% ipython --no-banner

In [1]: import numpy as np

In [2]: np.set_printoptions(precision=2, suppress=True, linewidth=100, floatmode="fixed")

In [3]: F = np.loadtxt("dump.csv", delimiter=",")

In [4]: F
Out[4]: 
array([[ 0.29,  0.00, -1.71],
       [ 2.99,  0.00,  0.99],
       [-3.39,  0.00, -5.39],
       [ 0.64,  0.00, -1.36],
       [ 2.55,  0.00,  0.55],
       [ 4.03,  0.00,  2.03],
       [ 0.28,  0.00, -1.72],
       [ 0.62,  0.00, -1.38],
       [ 5.25,  0.00,  3.25],
       [ 0.03,  0.00, -1.97],
       [ 4.14,  0.00,  2.14],
       [ 1.90,  0.00, -0.10],
       [-0.81,  0.00, -2.81],
       [ 2.28,  0.00,  0.28],
       [ 3.88,  0.00,  1.88],
       [ 1.97,  0.00, -0.03],
       [ 8.64,  0.00,  6.64],
       [ 2.13,  0.00,  0.13],
       [ 4.44,  0.00,  2.44],
       [ 3.92,  0.00,  1.92],
       [ 0.37,  0.00, -1.63],
       [ 1.96,  0.00, -0.04],
       [-0.07,  0.00, -2.07],
       [ 0.07,  0.00, -1.93],
       [ 2.24,  0.00,  0.24]])

In [5]: out = F / np.linalg.norm(F, axis=1, keepdims=True)

In [6]: gram = out @ out.T

In [7]: np.round(np.degrees(np.arccos(np.clip(gram[14, 15], -1, 1))), 2)
Out[7]: np.float64(26.72)

In [8]: M = np.load("layer8.npy")

In [9]: M
Out[9]: 
array([[-0.42, -0.91],
       [-0.91,  0.42]])

In [10]: # symmetric

In [11]: vec = np.array([2, 2])

In [12]: M * vec
Out[12]: 
array([[-0.84, -1.82],
       [-1.82,  0.84]])

In [13]: print(np.linalg.norm(M @ vec) <= np.linalg.norm(M, 2) * np.linalg.norm(vec) + 1e-9)
True

In [14]: M @ vec
Out[14]: array([-2.65, -0.98])
